In [1]: import numpy as np

In [2]: np.set_printoptions(precision=3, suppress=True, linewidth=140)

In [3]: A = np.load("x.npy")

In [4]: print(A)
[[ 18.  30.  20. -15.]
 [-30. -47. -30.  20.]
 [ 20.  30.  18. -15.]
 [  0.   0.   0.  -7.]]

In [5]: U, sigma, vt = np.linalg.svd(A)

In [6]: sigma
Out[6]: array([90.017,  7.   ,  2.   ,  0.156])

In [7]: Y = U[:, :1] @ np.diag(sigma[:1]) @ vt[:1]

In [8]: print(np.linalg.matrix_rank(A, rtol=0.05))
2

In [9]: Y
Out[9]: 
array([[ 19.214,  30.209,  19.214, -13.957],
       [-29.688, -46.675, -29.688,  21.565],
       [ 19.214,  30.209,  19.214, -13.957],
       [  1.017,   1.599,   1.017,  -0.739]])

In [10]: np.linalg.matrix_rank(Y)
Out[10]: np.int64(1)

In [11]: round(float(np.linalg.norm(A - Y) / np.linalg.norm(A)), 3)
Out[11]: 0.081

In [12]: print(round(np.abs(A - Y).max(), 3))
6.261

In [13]: rng = np.random.default_rng(19)

In [14]: z = rng.permutation(4)

In [15]: z
Out[15]: array([3, 1, 0, 2])

In [16]: Y = A[z][:, z]

In [17]: np.diag(Y)
Out[17]: array([ -7., -47.,  18.,  18.])

In [18]: Y
Out[18]: 
array([[ -7.,   0.,   0.,   0.],
       [ 20., -47., -30., -30.],
       [-15.,  30.,  18.,  20.],
       [-15.,  30.,  20.,  18.]])

In [19]: print(np.sort(np.abs(np.linalg.eigvals(Y))))
[2. 2. 7. 7.]

In [20]: np.trace(Y)
Out[20]: np.float64(-18.0)

In [21]: mat = np.array([[0.3, 0.8, 1.7, 0.3, -1.7, -0.7, -0.9, 0.2, -0.1],
    ...:     [0.5, 0.5, -1.3, 0.5, -0.5, -0.9, 0.6, 1.4, -2.3],
    ...:     [1.0, 0.2, 0.1, -0.7, 1.1, 0.8, -1.2, 0.4, -0.5],
    ...:     [1.4, 0.6, -1.2, 0.1, 0.4, 0.4, 0.9, 0.2, 0.9]])

In [22]: mat[:, 1] *= 5

In [23]: mat
Out[23]: 
array([[ 0.3,  4. ,  1.7,  0.3, -1.7, -0.7, -0.9,  0.2, -0.1],
       [ 0.5,  2.5, -1.3,  0.5, -0.5, -0.9,  0.6,  1.4, -2.3],
       [ 1. ,  1. ,  0.1, -0.7,  1.1,  0.8, -1.2,  0.4, -0.5],
       [ 1.4,  3. , -1.2,  0.1,  0.4,  0.4,  0.9,  0.2,  0.9]])

In [24]: x = np.array([1, 2, 3, 1, 3, 1, 3, 2, 3])

In [25]: a = np.maximum(mat @ x, 0)

In [26]: np.maximum(mat @ x, 0) - np.maximum(-mat @ x, 0)
Out[26]: array([ 5.3, -2.6,  2.4, 11.3])

In [27]: np.tanh(mat @ x)
Out[27]: array([ 1.   , -0.989,  0.984,  1.   ])

In [28]: print(np.maximum(mat @ (3 * x), 0))
[15.9  0.   7.2 33.9]

In [29]: np.flatnonzero(a > 1e-9)
Out[29]: array([0, 2, 3])

In [30]: mat.T @ a
Out[30]: array([19.81, 57.5 , -4.31,  1.04, -1.85,  2.73,  2.52,  4.28,  8.44])

In [31]: J = np.eye(5, dtype=int)[rng.permutation(5)]

In [32]: J
Out[32]: 
array([[0, 0, 0, 0, 1],
       [1, 0, 0, 0, 0],
       [0, 0, 1, 0, 0],
       [0, 0, 0, 1, 0],
       [0, 1, 0, 0, 0]])

In [33]: # rows sum to 1

In [34]: np.linalg.norm(J, axis=0)
Out[34]: array([1., 1., 1., 1., 1.])

In [35]: J @ J.T
Out[35]: 
array([[1, 0, 0, 0, 0],
       [0, 1, 0, 0, 0],
       [0, 0, 1, 0, 0],
       [0, 0, 0, 1, 0],
       [0, 0, 0, 0, 1]])

In [36]: print(J[:, 0] @ J[:, 2])
0

In [37]: J[2] @ J[1]
Out[37]: np.int64(0)

In [38]: np.linalg.norm(J, axis=0)
Out[38]: array([1., 1., 1., 1., 1.])

In [39]: round(np.linalg.norm(J, 1), 3), np.round(np.linalg.norm(J, np.inf), 3)
Out[39]: (np.float64(1.0), np.float64(1.0))

In [40]: f = np.array([1, 9, 3])

In [41]: np.polyval(f, J[1])
Out[41]: array([13,  3,  3,  3,  3])

In [42]: np.cross(J[1, :3], J[3, :3])
Out[42]: array([0, 0, 0])

In [43]: W0 = np.load("run4.npy")

In [44]: print(W0)
[[-11  34   1   6 -18   9   2   5]
 [ -5  11   3   4  -5   6  -1   1]
 [  7  14 -21 -14 -14 -21  14   7]
 [ -5 -17  19  12  15  18 -13  -7]
 [-19   4  33  26   8  39 -20  -7]
 [  9   4 -19 -14  -8 -21  12   5]
 [  5  10 -15 -10 -10 -15  10   5]]

In [45]: U, sigma, vt = np.linalg.svd(W0)

In [46]: evecs = vt[:(sigma > 1e-8).sum()]

In [47]: x = W0[5] + -3 * W0[0] + rng.integers(2) * np.eye(8)[5]

In [48]: print(x)
[ 42. -98. -22. -32.  46. -48.   6. -10.]

In [49]: np.allclose(evecs.T @ evecs @ x, x)
Out[49]: True

In [50]: round(np.linalg.norm(x - evecs.T @ evecs @ x), 3)
Out[50]: np.float64(0.0)

In [51]: np.linalg.matrix_rank(W0, rtol=0.1)
Out[51]: np.int64(2)

In [52]: [round(float(x), 3) for x in np.linalg.svd(W0, compute_uv=False)[:3]]
Out[52]: [95.735, 50.704, 0.0]

In [53]: print(np.linalg.cond(W0) > 100)
True

In [54]: rank = np.linalg.matrix_rank(W0)

In [55]: print(rank)
2

In [56]: null = np.linalg.svd(W0)[2][rank:].T

In [57]: np.linalg.matrix_rank(W0.T @ W0), np.linalg.matrix_rank(W0 @ W0.T)
Out[57]: (np.int64(2), np.int64(2))

In [58]: [int(np.linalg.matrix_rank(W0[:, :j + 1])) for j in range(8)]
Out[58]: [1, 2, 2, 2, 2, 2, 2, 2]

In [59]: U, sigma, vt = np.linalg.svd(W0)

In [60]: np.argmax(sigma[:-1] / (sigma[1:] + 1e-6)) + 1
Out[60]: np.int64(2)

In [61]: Y = U[:, :2] @ np.diag(sigma[:2]) @ vt[:2]

In [62]: np.linalg.matrix_rank(W0, rtol=0.05)
Out[62]: np.int64(2)

In [63]: round(np.abs(W0 - Y).max(), 3)
Out[63]: np.float64(0.0)

In [64]: round(np.linalg.norm(W0 - Y) / np.linalg.norm(W0), 3)
Out[64]: np.float64(0.0)

In [65]: data = np.loadtxt("arr.csv", delimiter=",")

In [66]: data
Out[66]: 
array([[ 5.,  5.,  5.,  5.,  5.,  5.,  5.],
       [ 5., 10., 10., 10., 10., 10., 10.],
       [ 5., 10., 15., 15., 15., 15., 15.],
       [ 5., 10., 15., 20., 20., 20., 20.],
       [ 5., 10., 15., 20., 25., 25., 25.],
       [ 5., 10., 15., 20., 25., 30., 30.],
       [ 5., 10., 15., 20., 25., 30., 35.]])

In [67]: # symmetric

In [68]: def softmax(z):
    ...:     e = np.exp(z - z.max(axis=-1, keepdims=True))
    ...:     return e / e.sum(axis=-1, keepdims=True)
    ...: 

In [69]: softmax(data).sum(axis=1)
Out[69]: array([1., 1., 1., 1., 1., 1., 1.])

In [70]: scores = data @ data.T / np.sqrt(7)

In [71]: softmax(scores).round(6).argmax(axis=1)
Out[71]: array([6, 6, 6, 6, 6, 6, 6])

In [72]: softmax(scores)[4] @ data
Out[72]: array([ 5., 10., 15., 20., 25., 30., 35.])

In [73]: np.round(softmax(scores), 3) + 0
Out[73]: 
array([[0., 0., 0., 0., 0., 0., 1.],
       [0., 0., 0., 0., 0., 0., 1.],
       [0., 0., 0., 0., 0., 0., 1.],
       [0., 0., 0., 0., 0., 0., 1.],
       [0., 0., 0., 0., 0., 0., 1.],
       [0., 0., 0., 0., 0., 0., 1.],
       [0., 0., 0., 0., 0., 0., 1.]])

In [74]: L = np.linalg.cholesky(data)

In [75]: print(np.diag(L) ** 2)
[5. 5. 5. 5. 5. 5. 5.]

In [76]: L @ L.T
Out[76]: 
array([[ 5.,  5.,  5.,  5.,  5.,  5.,  5.],
       [ 5., 10., 10., 10., 10., 10., 10.],
       [ 5., 10., 15., 15., 15., 15., 15.],
       [ 5., 10., 15., 20., 20., 20., 20.],
       [ 5., 10., 15., 20., 25., 25., 25.],
       [ 5., 10., 15., 20., 25., 30., 30.],
       [ 5., 10., 15., 20., 25., 30., 35.]])

In [77]: evals, evecs = np.linalg.eigh(data)

In [78]: evals
Out[78]: array([  1.306,   1.498,   1.91 ,   2.792,   5.   ,  13.09 , 114.404])

In [79]: np.abs(evecs[:, -1]).round(6).argmax()
Out[79]: np.int64(6)

In [80]: np.unique(evals.round(6) + 0, return_counts=True)[1]
Out[80]: array([1, 1, 1, 1, 1, 1, 1])

In [81]: print(round(float(evals.sum()), 3), np.trace(data))
140.0 140.0

In [82]: np.linalg.svd(data, compute_uv=False)
Out[82]: array([114.404,  13.09 ,   5.   ,   2.792,   1.91 ,   1.498,   1.306])

In [83]: np.round(evecs.T @ data @ evecs, 3) + 0
Out[83]: 
array([[  1.306,   0.   ,   0.   ,   0.   ,   0.   ,   0.   ,   0.   ],
       [  0.   ,   1.498,   0.   ,   0.   ,   0.   ,   0.   ,   0.   ],
       [  0.   ,   0.   ,   1.91 ,   0.   ,   0.   ,   0.   ,   0.   ],
       [  0.   ,   0.   ,   0.   ,   2.792,   0.   ,   0.   ,   0.   ],
       [  0.   ,   0.   ,   0.   ,   0.   ,   5.   ,   0.   ,   0.   ],
       [  0.   ,   0.   ,   0.   ,   0.   ,   0.   ,  13.09 ,   0.   ],
       [  0.   ,   0.   ,   0.   ,   0.   ,   0.   ,   0.   , 114.404]])

In [84]: print(evecs @ np.diag(evals) @ evecs.T)
[[ 5.  5.  5.  5.  5.  5.  5.]
 [ 5. 10. 10. 10. 10. 10. 10.]
 [ 5. 10. 15. 15. 15. 15. 15.]
 [ 5. 10. 15. 20. 20. 20. 20.]
 [ 5. 10. 15. 20. 25. 25. 25.]
 [ 5. 10. 15. 20. 25. 30. 30.]
 [ 5. 10. 15. 20. 25. 30. 35.]]

In [85]: print(np.round(evecs.T @ evecs, 3) + 0)
[[1. 0. 0. 0. 0. 0. 0.]
 [0. 1. 0. 0. 0. 0. 0.]
 [0. 0. 1. 0. 0. 0. 0.]
 [0. 0. 0. 1. 0. 0. 0.]
 [0. 0. 0. 0. 1. 0. 0.]
 [0. 0. 0. 0. 0. 1. 0.]
 [0. 0. 0. 0. 0. 0. 1.]]

In [86]: x = np.ones(7)

In [87]: for _ in range(4):
    ...:     x = data @ x
    ...:     x /= np.linalg.norm(x)
    ...:     print(round(x @ data @ x, 3))
    ...: 
114.257
114.402
114.404
114.404

In [88]: x
Out[88]: array([0.107, 0.21 , 0.304, 0.384, 0.447, 0.491, 0.514])

In [89]: round(float(np.linalg.eigvalsh(data)[-1]), 3)
Out[89]: 114.404

In [90]: evals, evecs = np.linalg.eigh(data)

In [91]: x = np.array([-1, -1, -3, 3, 2, -2, 0])

In [92]: round(x @ data @ x / (x @ x), 3), round(float(evals[0]), 3), np.round(evals[-1], 3)
Out[92]: (np.float64(3.214), 1.306, np.float64(114.404))

In [93]: print(evecs * np.abs(evals) @ evecs.T)
[[ 5.  5.  5.  5.  5.  5.  5.]
 [ 5. 10. 10. 10. 10. 10. 10.]
 [ 5. 10. 15. 15. 15. 15. 15.]
 [ 5. 10. 15. 20. 20. 20. 20.]
 [ 5. 10. 15. 20. 25. 25. 25.]
 [ 5. 10. 15. 20. 25. 30. 30.]
 [ 5. 10. 15. 20. 25. 30. 35.]]

In [94]: feats = np.loadtxt("a.csv", delimiter=",")

In [95]: feats
Out[95]: 
array([[ 3., -2., -3., -3.,  0.,  0.,  0.,  0.],
       [-1.,  2., -3., -5.,  0.,  0.,  0.,  0.],
       [ 3., -4.,  3.,  0.,  0.,  0.,  0.,  0.],
       [ 4., -2., -2., -2.,  0.,  0.,  0.,  0.],
       [ 0.,  0.,  0.,  0.,  0., -1.,  1.,  0.],
       [ 0.,  0.,  0.,  0.,  1.,  2., -2.,  2.],
       [ 0.,  0.,  0.,  0.,  1.,  0.,  1.,  2.],
       [ 0.,  0.,  0.,  0.,  0.,  1.,  0.,  0.]])

In [96]: # splits into 2 blocks

In [97]: try:
    ...:     np.linalg.inv(feats)
    ...: except np.linalg.LinAlgError as e:
    ...:     print(repr(e))
    ...: 
LinAlgError('Singular matrix')

In [98]: np.round(feats @ np.linalg.pinv(feats) @ feats, 3) + 0
Out[98]: 
array([[ 3., -2., -3., -3.,  0.,  0.,  0.,  0.],
       [-1.,  2., -3., -5.,  0.,  0.,  0.,  0.],
       [ 3., -4.,  3.,  0.,  0.,  0.,  0.,  0.],
       [ 4., -2., -2., -2.,  0.,  0.,  0.,  0.],
       [ 0.,  0.,  0.,  0.,  0., -1.,  1.,  0.],
       [ 0.,  0.,  0.,  0.,  1.,  2., -2.,  2.],
       [ 0.,  0.,  0.,  0.,  1.,  0.,  1.,  2.],
       [ 0.,  0.,  0.,  0.,  0.,  1.,  0.,  0.]])

In [99]: np.unique(feats.round(6), axis=0).shape
Out[99]: (8, 8)

In [100]: np.abs(np.diag(np.linalg.qr(feats)[1])) > 1e-9
Out[100]: array([ True,  True,  True,  True,  True,  True,  True, False])

In [101]: round(float(np.trace(np.linalg.pinv(feats) @ feats)), 3)
Out[101]: 7.0

In [102]: rank = np.linalg.matrix_rank(feats)

In [103]: rank
Out[103]: np.int64(7)

In [104]: null = np.linalg.svd(feats)[2][rank:].T

In [105]: print(np.allclose(feats @ null, 0))
True

In [106]: np.round(null[:, 0] / null[np.abs(null[:, 0]).round(6).argmax(), 0], 3) + 0
Out[106]: array([ 0. ,  0. ,  0. ,  0. ,  1. ,  0. ,  0. , -0.5])

In [107]: [int(np.linalg.matrix_rank(feats[:, :j + 1])) for j in range(8)]
Out[107]: [1, 2, 3, 4, 5, 6, 7, 7]

In [108]: K = np.load("test14.npy")

In [109]: print(K)
[[ 0. -1.  0.  0.  0.  0.  0.]
 [-1.  2. -1.  0.  0.  0.  0.]
 [ 0. -1. -2. -1.  0.  0.  0.]
 [ 0.  0. -1.  1. -1.  0.  0.]
 [ 0.  0.  0. -1. -3. -1.  0.]
 [ 0.  0.  0.  0. -1. -3. -1.]
 [ 0.  0.  0.  0.  0. -1.  1.]]

In [110]: evals, evecs = np.linalg.eigh(K)

In [111]: x = np.array([0, -1, -1, -2, -2, 1, -3])

In [112]: x @ K @ x / (x @ x), round(evals[0], 3), round(evals[-1], 3)
Out[112]: (np.float64(-0.3), np.float64(-4.202), np.float64(2.633))

In [113]: x @ K @ x
Out[113]: np.float64(-6.0)
